In [1]: import numpy as np

In [2]: from numpy import linalg as LA

In [3]: np.set_printoptions(precision=1, suppress=True, linewidth=140)

In [4]: rnd = lambda a: np.round(a, 1) + 0

In [5]: M2 = np.array([[-1]])

In [6]: W2 = np.array([[0, 0, -1, 2], [1, 0, -2, 1], [1, -2, 1, 0], [1, 1, 0, 2]])

In [7]: arr = np.block([[M2, np.array([[-5, 1, -6, 9]])], [np.zeros((4, 1)), W2]])

In [8]: arr
Out[8]: 
array([[-1., -5.,  1., -6.,  9.],
       [ 0.,  0.,  0., -1.,  2.],
       [ 0.,  1.,  0., -2.,  1.],
       [ 0.,  1., -2.,  1.,  0.],
       [ 0.,  1.,  1.,  0.,  2.]])

In [9]: # row 0 dominates

In [10]: M2 = np.array([[0, 3, 2], [2, 0, 0], [2, 0, 1], [2, 2, 3], [0, 1, 0]])

In [11]: M2.T @ arr.T
Out[11]: 
array([[-20.,  -2.,  -2.,   0.,   4.],
       [ -6.,   0.,  -3.,   2.,   2.],
       [-19.,  -3.,  -6.,   1.,   1.]])

In [12]: np.einsum("ij,ij->i", arr, arr)
Out[12]: array([144.,   5.,   6.,   6.,   6.])

In [13]: arr @ M2
Out[13]: 
array([[-20.,  -6., -19.],
       [ -2.,   0.,  -3.],
       [ -2.,  -3.,  -6.],
       [  0.,   2.,   1.],
       [  4.,   2.,   1.]])

In [14]: np.einsum("ik,kj->ji", arr, M2)
Out[14]: 
array([[-20.,  -2.,  -2.,   0.,   4.],
       [ -6.,   0.,  -3.,   2.,   2.],
       [-19.,  -3.,  -6.,   1.,   1.]])

In [15]: M2 = arr[0, 0] * arr[1:] - np.outer(arr[1:, 0], arr[0])

In [16]: M2
Out[16]: 
array([[ 0.,  0., -0.,  1., -2.],
       [ 0., -1., -0.,  2., -1.],
       [ 0., -1.,  2., -1., -0.],
       [ 0., -1., -1.,  0., -2.]])

In [17]: LA.matrix_rank(M2), LA.matrix_rank(arr)
Out[17]: (np.int64(4), np.int64(5))

In [18]: np.flatnonzero(~M2.round(6).any(axis=1))
Out[18]: array([], dtype=int64)

In [19]: arr[:, 0] / arr[0, 0]
Out[19]: array([ 1., -0., -0., -0., -0.])

In [20]: P = np.triu(np.array([[6, -3, -3, -6, 6],
    ...:     [-2, -9, 4, -8, -5],
    ...:     [-7, -9, 3, -5, -2],
    ...:     [2, -6, 1, 1, 8],
    ...:     [7, 5, 5, 6, -1]]), 1) + np.eye(5)

In [21]: M2 = P @ arr @ LA.inv(P)

In [22]: np.trace(M2), np.trace(arr)
Out[22]: (np.float64(2.0), np.float64(2.0))

In [23]: rnd(np.poly(M2))
Out[23]: array([ 1., -2., -7.,  1., 20., 15.])

In [24]: LA.matrix_rank(M2)
Out[24]: np.int64(5)

In [25]: M2 = LA.inv(arr)

In [26]: rnd(LA.slogdet(arr)[0])
Out[26]: np.float64(-1.0)

In [27]: np.allclose(M2, arr.T)
Out[27]: False

In [28]: (np.abs(M2) > 1e-9).astype(int)
Out[28]: 
array([[1, 1, 1, 1, 1],
       [0, 1, 1, 1, 1],
       [0, 1, 0, 1, 1],
       [0, 1, 1, 1, 1],
       [0, 1, 1, 1, 1]])

In [29]: rnd(LA.det(arr) * M2)
Out[29]: 
array([[  15., -109.,   21.,   23.,   31.],
       [   0.,    9.,   -6.,   -3.,   -6.],
       [   0.,    5.,    0.,    5.,   -5.],
       [   0.,    1.,    6.,   -2.,   -4.],
       [   0.,   -7.,    3.,   -1.,   -2.]])

In [30]: E = np.load("out13.npy")

In [31]: E
Out[31]: 
array([[-5,  0,  0,  0,  0,  0,  0,  0],
       [ 0, -7,  0,  0,  0,  0,  0,  0],
       [ 6, -9, -7,  0,  0,  0,  0,  0],
       [-2,  3, -9,  1,  0,  0,  0,  0],
       [ 8, -5,  2, -2,  4,  0,  0,  0],
       [ 3, -1, -1, -9,  9, -2,  0,  0],
       [ 5,  9, -1,  7, -5,  9,  8,  0],
       [ 6, -8,  4,  0,  0, -3,  4, -2]])

In [32]: # triangular, det is the product of the diagonal

In [33]: rnd(np.sort(LA.eigvals(E)))
Out[33]: array([-7., -7., -5., -2., -2.,  1.,  4.,  8.])

In [34]: E @ E
Out[34]: 
array([[ 25,   0,   0,   0,   0,   0,   0,   0],
       [  0,  49,   0,   0,   0,   0,   0,   0],
       [-72, 126,  49,   0,   0,   0,   0,   0],
       [-46,  63,  54,   1,   0,   0,   0,   0],
       [  8,  -9,  12, -10,  16,   0,   0,   0],
       [ 63, -54, 108,  -9,  18,   4,   0,   0],
       [-18,  55, -83,  -8,  21,  54,  64,   0],
       [ -7,  75, -37,  55, -47,  48,  24,   4]])

In [35]: LA.matrix_rank(E - E[0, 0] * np.eye(8))
Out[35]: np.int64(7)
